$ ipython --no-banner

In [1]: import numpy as np

In [2]: np.set_printoptions(precision=2, suppress=True, linewidth=100)

In [3]: data = np.load("m.npy")

In [4]: data
Out[4]: 
array([[  1,  -3,   9, -27],
       [  1,  -2,   4,  -8],
       [  1,  -1,   1,  -1],
       [  1,   0,   0,   0]])

In [5]: proj = np.triu(np.array([[-4, 8, 5, 3], [-9, -5, -4, -2], [9, -4, 7, -2], [-1, 8, -7, 8]]), 1) + np.eye(4)

In [6]: other = proj @ data @ np.linalg.inv(proj)

In [7]: other
Out[7]: 
array([[   17.,  -160.,  -679., -1825.],
       [   -5.,    42.,   193.,   481.],
       [   -1.,     7.,    34.,    84.],
       [    1.,    -8.,   -37.,   -93.]])

In [8]: np.trace(other), np.trace(data)
Out[8]: (np.float64(0.0), np.int64(0))

In [9]: x = np.array([-2, 1, 3, 3])

In [10]: rhs = data @ x

In [11]: rhs
Out[11]: array([-59, -16,  -3,  -2])

In [12]: np.linalg.solve(data, rhs)
Out[12]: array([-2.,  1.,  3.,  3.])

In [13]: X = np.load("a.npy")

In [14]: X
Out[14]: 
array([[0, 0, 0, 0, 0, 0, 0, 1],
       [0, 0, 0, 0, 1, 0, 0, 0],
       [0, 0, 0, 0, 0, 1, 0, 0],
       [0, 0, 0, 0, 0, 0, 1, 0],
       [0, 0, 1, 0, 0, 0, 0, 0],
       [0, 0, 0, 1, 0, 0, 0, 0],
       [0, 1, 0, 0, 0, 0, 0, 0],
       [1, 0, 0, 0, 0, 0, 0, 0]])

In [15]: rng = np.random.default_rng(86)

In [16]: z = rng.permutation(8)

In [17]: z
Out[17]: array([7, 2, 1, 4, 5, 6, 0, 3])

In [18]: other = X[z][:, z]

In [19]: np.diag(other)
Out[19]: array([0, 0, 0, 0, 0, 0, 0, 0])

In [20]: np.allclose(other, X)
Out[20]: False

In [21]: np.sort(np.abs(np.linalg.eigvals(other)))
Out[21]: array([1., 1., 1., 1., 1., 1., 1., 1.])

In [22]: left, sigma, VT = np.linalg.svd(data)

In [23]: sigma
Out[23]: array([30.07,  2.24,  0.92,  0.19])

In [24]: other = left[:, :1] @ np.diag(sigma[:1]) @ VT[:1]

In [25]: np.linalg.matrix_rank(data, rtol=0.05)
Out[25]: np.int64(2)

In [26]: round(np.linalg.norm(data - other) / np.linalg.norm(data), 2)
Out[26]: np.float64(0.08)

In [27]: O, Rm = np.linalg.qr(X)

In [28]: np.allclose(Rm.T @ Rm, X.T @ X)
Out[28]: True

In [29]: np.trace(O @ O.T)
Out[29]: np.float64(8.0)

In [30]: O
Out[30]: 
array([[ 0.,  0.,  0.,  0.,  0.,  0.,  0., -1.],
       [-0.,  0.,  0.,  0., -1.,  0.,  0.,  0.],
       [-0., -0.,  0.,  0.,  0., -1.,  0.,  0.],
       [-0., -0., -0.,  0.,  0.,  0., -1.,  0.],
       [-0., -0., -1., -0.,  0.,  0.,  0.,  0.],
       [-0., -0., -0., -1., -0.,  0.,  0.,  0.],
       [-0., -1., -0., -0.,  0.,  0.,  0.,  0.],
       [-1., -0., -0., -0., -0., -0., -0.,  0.]])

In [31]: O @ Rm
Out[31]: 
array([[0., 0., 0., 0., 0., 0., 0., 1.],
       [0., 0., 0., 0., 1., 0., 0., 0.],
       [0., 0., 0., 0., 0., 1., 0., 0.],
       [0., 0., 0., 0., 0., 0., 1., 0.],
       [0., 0., 1., 0., 0., 0., 0., 0.],
       [0., 0., 0., 1., 0., 0., 0., 0.],
       [0., 1., 0., 0., 0., 0., 0., 0.],
       [1., 0., 0., 0., 0., 0., 0., 0.]])

In [32]: Rm
Out[32]: 
array([[-1.,  0.,  0.,  0.,  0.,  0.,  0.,  0.],
       [ 0., -1.,  0.,  0.,  0.,  0.,  0.,  0.],
       [ 0.,  0., -1.,  0.,  0.,  0.,  0.,  0.],
       [ 0.,  0.,  0., -1.,  0.,  0.,  0.,  0.],
       [ 0.,  0.,  0.,  0., -1.,  0.,  0.,  0.],
       [ 0.,  0.,  0.,  0.,  0., -1.,  0.,  0.],
       [ 0.,  0.,  0.,  0.,  0.,  0., -1.,  0.],
       [ 0.,  0.,  0.,  0.,  0.,  0.,  0., -1.]])

In [33]: O.shape, Rm.shape
Out[33]: ((8, 8), (8, 8))

In [34]: other = X + rng.integers(-2, 3, (8, 1)) @ rng.integers(-2, 3, (1, 8))

In [35]: other
Out[35]: 
array([[-1,  1, -2,  2, -1, -2, -1,  1],
       [ 2, -2,  4, -4,  3,  4,  2,  0],
       [-2,  2, -4,  4, -2, -3, -2,  0],
       [ 2, -2,  4, -4,  2,  4,  3,  0],
       [ 2, -2,  5, -4,  2,  4,  2,  0],
       [-2,  2, -4,  5, -2, -4, -2,  0],
       [ 0,  1,  0,  0,  0,  0,  0,  0],
       [-1,  2, -4,  4, -2, -4, -2,  0]])

In [36]: np.linalg.matrix_rank(other - X, tol=1e-8)
Out[36]: np.int64(1)
